>>> import numpy as np
>>> np.set_printoptions(precision=2, suppress=True, linewidth=140, floatmode="fixed")
>>> def rd(a):
...     return np.round(a, 2) + 0
... 
>>> M = np.load("x.npy")
>>> print(M)
[[3.10 1.00 0.00]
 [2.00 1.10 0.00]
 [3.00 1.00 0.10]]
>>> left, s, vt = np.linalg.svd(M)
>>> print(rd(s))
[5.07 0.38 0.07]
>>> print(np.argmax(s[:-1] / (s[1:] + 1e-6)) + 1)
1
>>> A2 = left[:, :1] @ np.diag(s[:1]) @ vt[:1]
>>> print(rd(np.linalg.norm(M - A2, 2)), rd(s[1]))
0.38 0.38
>>> print(np.linalg.matrix_rank(A2))
1
>>> proj = np.triu(np.array([[2, 0, 2], [2, 0, 2], [1, 0, 3]]), 1) + np.eye(3)
>>> A2 = proj @ M @ np.linalg.inv(proj)
>>> print(rd(np.linalg.det(A2)))
0.14
>>> print(A2)
[[  9.10   3.00 -24.00]
 [  8.00   3.10 -22.00]
 [  3.00   1.00  -7.90]]
>>> print(rd(proj @ M - M @ proj))
[[ 6.00  2.00 -8.00]
 [ 6.00  2.00 -6.00]
 [ 0.00  0.00 -8.00]]
>>> print(np.linalg.cond(A2) > 100)
True
>>> print(np.linalg.matrix_rank(A2, rtol=0.1))
1
>>> data = np.loadtxt("out19.csv", delimiter=",")
>>> print(rd(data))
[[0.33 0.33 0.22 0.11 0.00]
 [0.00 0.33 0.11 0.22 0.33]
 [0.14 0.14 0.29 0.43 0.00]
 [0.11 0.11 0.33 0.44 0.00]
 [0.09 0.27 0.27 0.18 0.18]]
>>> left, s, vt = np.linalg.svd(data)
>>> evecs = vt[:(s > 1e-8).sum()]
>>> rng = np.random.default_rng(9939)
>>> x0 = data[3] + 2 * data[1] + rng.integers(2) * np.eye(5)[2]
>>> print(rd(x0))
[0.11 0.78 1.56 0.89 0.67]
>>> print(rd(np.linalg.norm(x0 - evecs.T @ evecs @ x0)))
0.0
>>> rk = np.linalg.matrix_rank(data)
>>> print(rk)
4
>>> N = np.linalg.svd(data)[2][rk:].T
>>> print(np.linalg.matrix_rank(data.T @ data), np.linalg.matrix_rank(data @ data.T))
4 4
>>> print([int(np.linalg.matrix_rank(np.delete(data, i, axis=0))) for i in range(5)])
[4, 4, 4, 4, 4]
>>> print(rd(N @ N.T))
[[ 0.33 -0.33  0.00  0.00  0.33]
 [-0.33  0.33  0.00  0.00 -0.33]
 [ 0.00  0.00  0.00  0.00  0.00]
 [ 0.00  0.00  0.00  0.00  0.00]
 [ 0.33 -0.33  0.00  0.00  0.33]]
>>> feats = np.load("arr.npy")
>>> print(feats)
[[ 16  -1  -3   1   5  -5]
 [ -1 -14  -7  -1 -12 -14]
 [ -3  -7 -14   0 -17  13]
 [  1  -1   0  -2 -15  -7]
 [  5 -12 -17 -15  14   9]
 [ -5 -14  13  -7   9  12]]
>>> W = np.array([[-1, -3], [1, -1], [1, -3], [0, 1], [0, 1], [0, -3]])
>>> coef = np.array([1, 1])
>>> H = np.maximum(feats @ W + coef, 0)
>>> print((H > 0).astype(int))
[[0 0]
 [0 1]
 [0 1]
 [0 1]
 [0 1]
 [1 0]]
>>> print(np.linalg.matrix_rank(H))
2
>>> basis = np.array([[-4, -5], [-5, 2]])
>>> print((H @ basis).round(6).argmax(axis=1))
[0 1 1 1 1 0]
>>> vals, evecs = np.linalg.eigh(feats)
>>> print(rd(evecs.T @ evecs))
[[1.00 0.00 0.00 0.00 0.00 0.00]
 [0.00 1.00 0.00 0.00 0.00 0.00]
 [0.00 0.00 1.00 0.00 0.00 0.00]
 [0.00 0.00 0.00 1.00 0.00 0.00]
 [0.00 0.00 0.00 0.00 1.00 0.00]
 [0.00 0.00 0.00 0.00 0.00 1.00]]
>>> print(rd(np.linalg.svd(feats, compute_uv=False)))
[35.47 32.63 24.97 20.23 11.02  6.59]
>>> print((vals > 1e-8).sum(), (vals < -1e-8).sum())
3 3
>>> print(rd(np.linalg.eigvalsh(feats + 5 * np.eye(6))))
[-27.63 -15.23  -1.59  16.02  29.97  40.47]
>>> print(rd(vals))
[-32.63 -20.23  -6.59  11.02  24.97  35.47]
>>> print(np.unique(vals.round(6) + 0, return_counts=True)[1])
[1 1 1 1 1 1]
>>> print(rd(evecs @ np.diag(vals) @ evecs.T))
[[ 16.00  -1.00  -3.00   1.00   5.00  -5.00]
 [ -1.00 -14.00  -7.00  -1.00 -12.00 -14.00]
 [ -3.00  -7.00 -14.00   0.00 -17.00  13.00]
 [  1.00  -1.00   0.00  -2.00 -15.00  -7.00]
 [  5.00 -12.00 -17.00 -15.00  14.00   9.00]
 [ -5.00 -14.00  13.00  -7.00   9.00  12.00]]
>>> print(rd(vals.sum()), np.trace(feats))
12.0 12
>>> mat = np.load("a.npy")
>>> print(rd(mat))
[[0.25 0.25 0.25 0.25 0.00]
 [0.40 0.20 0.00 0.20 0.20]
 [0.00 0.00 0.20 0.40 0.40]
 [0.11 0.22 0.22 0.33 0.11]
 [0.22 0.22 0.22 0.11 0.22]]
>>> r0 = np.array([-2, 2, 2])
>>> print(rd(np.correlate(mat[2], mat[1], "full")))
[0.00 0.00 0.04 0.12 0.16 0.12 0.16 0.24 0.16]
>>> print(rd(np.polyval(r0, mat[2])))
[2.00 2.00 2.32 2.48 2.48]
>>> print(rd(np.array([np.convolve(row, r0, "same") for row in mat])))
[[ 0.00  0.50  0.50  1.00  0.50]
 [ 0.40  1.20  0.00  0.00  0.80]
 [ 0.00 -0.40 -0.40  0.40  1.60]
 [-0.22  0.22  0.22  0.89  0.89]
 [ 0.00  0.44  0.67  0.22  0.67]]
>>> arr = np.array([[3, -2, 3, -2], [3, -3, 3, -3], [3, -2, 3, -2], [3, -3, 3, -3]])
>>> print(np.unravel_index(np.abs(arr).argmax(), arr.shape))
(np.int64(0), np.int64(0))
>>> print(rd(np.linalg.norm(arr)))
11.14
>>> print(arr - arr[0])
[[ 0  0  0  0]
 [ 0 -1  0 -1]
 [ 0  0  0  0]
 [ 0 -1  0 -1]]
>>> arr[4]
Traceback (most recent call last):
  File "<python-input-60>", line 1, in <module>
    arr[4]
    ~~~^^^
IndexError: index 4 is out of bounds for axis 0 with size 4
>>> print(rd(np.linalg.svd(arr, compute_uv=False)))
[11.08  1.08  0.00  0.00]
>>> np.linalg.rank(arr)
Traceback (most recent call last):
  File "<python-input-62>", line 1, in <module>
    np.linalg.rank(arr)
    ^^^^^^^^^^^^^^
AttributeError: module 'numpy.linalg' has no attribute 'rank'
>>> print(np.linalg.matrix_rank(arr))
2
>>> print(np.linalg.cond(arr) > 100)
True
>>> print([round(float(x), 2) for x in np.linalg.svd(arr, compute_uv=False)[:3]])
[11.08, 1.08, 0.0]
>>> left, s, vt = np.linalg.svd(arr)
>>> print(rd(s))
[11.08  1.08  0.00  0.00]
>>> print(np.argmax(s[:-1] / (s[1:] + 1e-6)) + 1)
2
>>> A2 = left[:, :2] @ np.diag(s[:2]) @ vt[:2]
>>> print(rd(np.linalg.norm(arr - A2, 2)), rd(s[2]))
0.0 0.0
>>> print(rd(A2))
[[ 3.00 -2.00  3.00 -2.00]
 [ 3.00 -3.00  3.00 -3.00]
 [ 3.00 -2.00  3.00 -2.00]
 [ 3.00 -3.00  3.00 -3.00]]
>>> A2 = np.array([[0, 3], [0, 1]])
>>> basis = np.kron(A2, arr)
>>> print(np.linalg.matrix_rank(basis))
2
>>> print(basis.shape)
(8, 8)
>>> print(rd(np.linalg.norm(basis, 2)), rd(np.linalg.norm(A2, 2) * np.linalg.norm(arr, 2)))
35.05 35.05
>>> print(basis)
[[ 0  0  0  0  9 -6  9 -6]
 [ 0  0  0  0  9 -9  9 -9]
 [ 0  0  0  0  9 -6  9 -6]
 [ 0  0  0  0  9 -9  9 -9]
 [ 0  0  0  0  3 -2  3 -2]
 [ 0  0  0  0  3 -3  3 -3]
 [ 0  0  0  0  3 -2  3 -2]
 [ 0  0  0  0  3 -3  3 -3]]
>>> rk = np.linalg.matrix_rank(arr)
>>> print(rk)
2
>>> N = np.linalg.svd(arr)[2][rk:].T
>>> print(np.allclose(arr @ N, 0))
True
>>> A = np.loadtxt("case6.csv", delimiter=",")
>>> print(A)
[[ 1.00 -2.00  2.00  1.00]
 [-2.00 -1.00  2.00  0.00]
 [ 0.00  0.00  1.00  5.00]
 [ 0.00  0.00 -3.00  1.00]]
>>> q, evecs = np.linalg.qr(A[:, :1])[0], np.linalg.qr(A[:, 1:])[0]
>>> s = np.linalg.svd(q.T @ evecs, compute_uv=False)
>>> print(rd(np.linalg.norm(q @ q.T - evecs @ evecs.T, 2)))
1.0
>>> print(rd(s))
[0.29]
>>> print((s > 0.9).sum())
0
>>> print(rd(np.degrees(np.arccos(s.clip(0, 1)))))
[72.84]
>>> print(A.reshape(-1, 2))
[[ 1.00 -2.00]
 [ 2.00  1.00]
 [-2.00 -1.00]
 [ 2.00  0.00]
 [ 0.00  0.00]
 [ 1.00  5.00]
 [ 0.00  0.00]
 [-3.00  1.00]]
>>> print(A.ravel(order="F"))
[ 1.00 -2.00  0.00  0.00 -2.00 -1.00  0.00  0.00  2.00  2.00  1.00 -3.00  1.00  0.00  5.00  1.00]
>>> print(A.reshape(2, -1))
[[ 1.00 -2.00  2.00  1.00 -2.00 -1.00  2.00  0.00]
 [ 0.00  0.00  1.00  5.00  0.00  0.00 -3.00  1.00]]
>>> T = A.reshape(4, 2, -1)
>>> print(T[:, 0])
[[ 1.00 -2.00]
 [-2.00 -1.00]
 [ 0.00  0.00]
 [ 0.00  0.00]]
>>> print(T.sum(axis=1))
[[ 3.00 -1.00]
 [ 0.00 -1.00]
 [ 1.00  5.00]
 [-3.00  1.00]]
>>> A2 = np.linalg.inv(A)
>>> print(rd(np.linalg.slogdet(A)[0]))
-1.0
>>> print(rd(np.linalg.det(A) * A2))
[[-16.00  32.00   1.00  11.00]
 [ 32.00  16.00 -12.00  28.00]
 [  0.00   0.00  -5.00  25.00]
 [  0.00   0.00 -15.00  -5.00]]
>>> print(rd(np.linalg.cond(A)))
3.47
>>> x0 = np.array([1, 1, 2, 2])
>>> h = np.maximum(A @ x0, 0)
>>> print(np.flatnonzero(h > 1e-9))
[0 1 2]
>>> print(np.maximum(A @ (3 * x0), 0))
[15.00  3.00 36.00  0.00]
>>> print(np.allclose(A, A.T))
False
>>> print(np.trace(A))
2.0
>>> assert A == A.T
Traceback (most recent call last):
  File "<python-input-106>", line 1, in <module>
    assert A == A.T
           ^^^^^^^^
ValueError: The truth value of an array with more than one element is ambiguous. Use a.any() or a.all()
>>> A.inv()
Traceback (most recent call last):
  File "<python-input-107>", line 1, in <module>
    A.inv()
    ^^^^^
AttributeError: 'numpy.ndarray' object has no attribute 'inv'
>>> print(rd(np.linalg.matrix_power(A, 4)))
[[  25.00    0.00  -45.00 -138.00]
 [   0.00   25.00  -12.00 -112.00]
 [   0.00    0.00  136.00 -280.00]
 [   0.00    0.00  168.00  136.00]]
>>> print(rd(np.linalg.det(A)))
-80.0
>>> print(rd(np.abs(np.linalg.eigvals(A)).max()))
4.0
>>> F = np.array([[-1, 1, -2, 0, -2, -1, -2],
...     [-3, 2, 3, 3, 1, 1, 0],
...     [1, 2, -2, 1, 1, -2, -3],
...     [0, -1, -2, -3, -2, 3, -2],
...     [-3, -1, 3, -1, 0, -2, -2],
...     [-2, -2, 3, 0, 2, 3, 0],
...     [-2, 3, -1, -2, 3, 0, -2]])
>>> print(F)
[[-1  1 -2  0 -2 -1 -2]
 [-3  2  3  3  1  1  0]
 [ 1  2 -2  1  1 -2 -3]
 [ 0 -1 -2 -3 -2  3 -2]
 [-3 -1  3 -1  0 -2 -2]
 [-2 -2  3  0  2  3  0]
 [-2  3 -1 -2  3  0 -2]]
>>> q, Rm = np.linalg.qr(F)
>>> print(np.trace(q @ q.T))
7.0
>>> print(q.shape, Rm.shape)
(7, 7) (7, 7)
>>> print(np.allclose(F @ F.T, F.T @ F))
False
>>> F.inv()
Traceback (most recent call last):
  File "<python-input-117>", line 1, in <module>
    F.inv()
    ^^^^^
AttributeError: 'numpy.ndarray' object has no attribute 'inv'
>>> print(np.allclose(F, F.T))
False
>>> print(rd(np.linalg.det(F)))
-9648.0
>>> print(rd(np.abs(np.linalg.eigvals(F)).max()))
5.14
>>> print(np.trace(F))
-3
>>> z = rng.permutation(7)
>>> print(z)
[1 0 5 2 3 4 6]
>>> A2 = F[z][:, z]
>>> print(rd(np.linalg.det(A2)), rd(np.linalg.det(F[z])))
-9648.0 -9648.0
>>> print(np.diag(A2))
[ 2 -1  3 -2 -3  0 -2]
>>> print(np.trace(A2))
-3
>>> print(rd(np.sort(np.abs(np.linalg.eigvals(A2)))))
[1.74 3.12 3.12 4.64 4.64 5.14 5.14]
